$ python -q
>>> import numpy as np
>>> np.set_printoptions(suppress=True, linewidth=200)
>>> def rnd(a):
...     return np.round(a, 3) + 0
... 
>>> W0 = np.loadtxt("m.csv", delimiter=",")
>>> W0
array([[2., 0., 0., 0., 1., 2., 2., 0., 0., 0.],
       [1., 3., 3., 0., 1., 3., 3., 0., 0., 0.],
       [0., 1., 2., 2., 3., 1., 0., 0., 0., 0.],
       [3., 3., 1., 1., 0., 0., 3., 0., 0., 0.],
       [0., 2., 3., 3., 1., 0., 0., 0., 0., 0.],
       [3., 3., 3., 0., 0., 0., 0., 0., 0., 0.],
       [1., 1., 1., 3., 0., 2., 3., 0., 0., 0.],
       [0., 0., 0., 0., 0., 0., 0., 0., 1., 7.],
       [0., 0., 0., 0., 0., 0., 0., 3., 1., 0.],
       [0., 0., 0., 0., 0., 0., 0., 9., 7., 2.]])
>>> (np.linalg.matrix_power((W0 != 0) + (W0.T != 0) + np.eye(10), 10) > 0).astype(int)
array([[1, 1, 1, 1, 1, 1, 1, 0, 0, 0],
       [1, 1, 1, 1, 1, 1, 1, 0, 0, 0],
       [1, 1, 1, 1, 1, 1, 1, 0, 0, 0],
       [1, 1, 1, 1, 1, 1, 1, 0, 0, 0],
       [1, 1, 1, 1, 1, 1, 1, 0, 0, 0],
       [1, 1, 1, 1, 1, 1, 1, 0, 0, 0],
       [1, 1, 1, 1, 1, 1, 1, 0, 0, 0],
       [0, 0, 0, 0, 0, 0, 0, 1, 1, 1],
       [0, 0, 0, 0, 0, 0, 0, 1, 1, 1],
       [0, 0, 0, 0, 0, 0, 0, 1, 1, 1]])
>>> W0 @ W0
array([[12., 10., 11.,  9.,  3.,  8., 10.,  0.,  0.,  0.],
       [17., 26., 30., 18., 14., 20., 20.,  0.,  0.,  0.],
       [10., 20., 21., 15., 10.,  5.,  9.,  0.,  0.,  0.],
       [15., 16., 15., 12.,  9., 22., 27.,  0.,  0.,  0.],
       [11., 20., 18., 12., 12.,  9., 15.,  0.,  0.,  0.],
       [ 9., 12., 15.,  6., 15., 18., 15.,  0.,  0.,  0.],
       [21., 22., 17., 14.,  5., 12., 23.,  0.,  0.,  0.],
       [ 0.,  0.,  0.,  0.,  0.,  0.,  0., 66., 50., 14.],
       [ 0.,  0.,  0.,  0.,  0.,  0.,  0.,  3.,  4., 21.],
       [ 0.,  0.,  0.,  0.,  0.,  0.,  0., 39., 30., 67.]])
>>> np.flatnonzero(np.linalg.matrix_power((W0 != 0) + (W0.T != 0) + np.eye(10), 10)[2])
array([0, 1, 2, 3, 4, 5, 6])
>>> out = W0 / np.sqrt((W0 ** 2).mean(axis=1, keepdims=True))
>>> rnd(np.linalg.norm(out, axis=1))
array([3.162, 3.162, 3.162, 3.162, 3.162, 3.162, 3.162, 3.162, 3.162, 3.162])
>>> np.linalg.matrix_rank(W0 - W0.mean(axis=1, keepdims=True))
np.int64(9)
>>> r0 = np.array([2, 2, 3, -1, 1, 3, 3, 1, 0, 2])
>>> out = W0 + np.outer(r0, np.eye(10)[8])
>>> out
array([[ 2.,  0.,  0.,  0.,  1.,  2.,  2.,  0.,  2.,  0.],
       [ 1.,  3.,  3.,  0.,  1.,  3.,  3.,  0.,  2.,  0.],
       [ 0.,  1.,  2.,  2.,  3.,  1.,  0.,  0.,  3.,  0.],
       [ 3.,  3.,  1.,  1.,  0.,  0.,  3.,  0., -1.,  0.],
       [ 0.,  2.,  3.,  3.,  1.,  0.,  0.,  0.,  1.,  0.],
       [ 3.,  3.,  3.,  0.,  0.,  0.,  0.,  0.,  3.,  0.],
       [ 1.,  1.,  1.,  3.,  0.,  2.,  3.,  0.,  3.,  0.],
       [ 0.,  0.,  0.,  0.,  0.,  0.,  0.,  0.,  2.,  7.],
       [ 0.,  0.,  0.,  0.,  0.,  0.,  0.,  3.,  1.,  0.],
       [ 0.,  0.,  0.,  0.,  0.,  0.,  0.,  9.,  9.,  2.]])
>>> rnd(np.linalg.det(out) / np.linalg.det(W0)), rnd(1 + np.linalg.solve(W0, r0)[8])
(np.float64(1.462), np.float64(1.462))
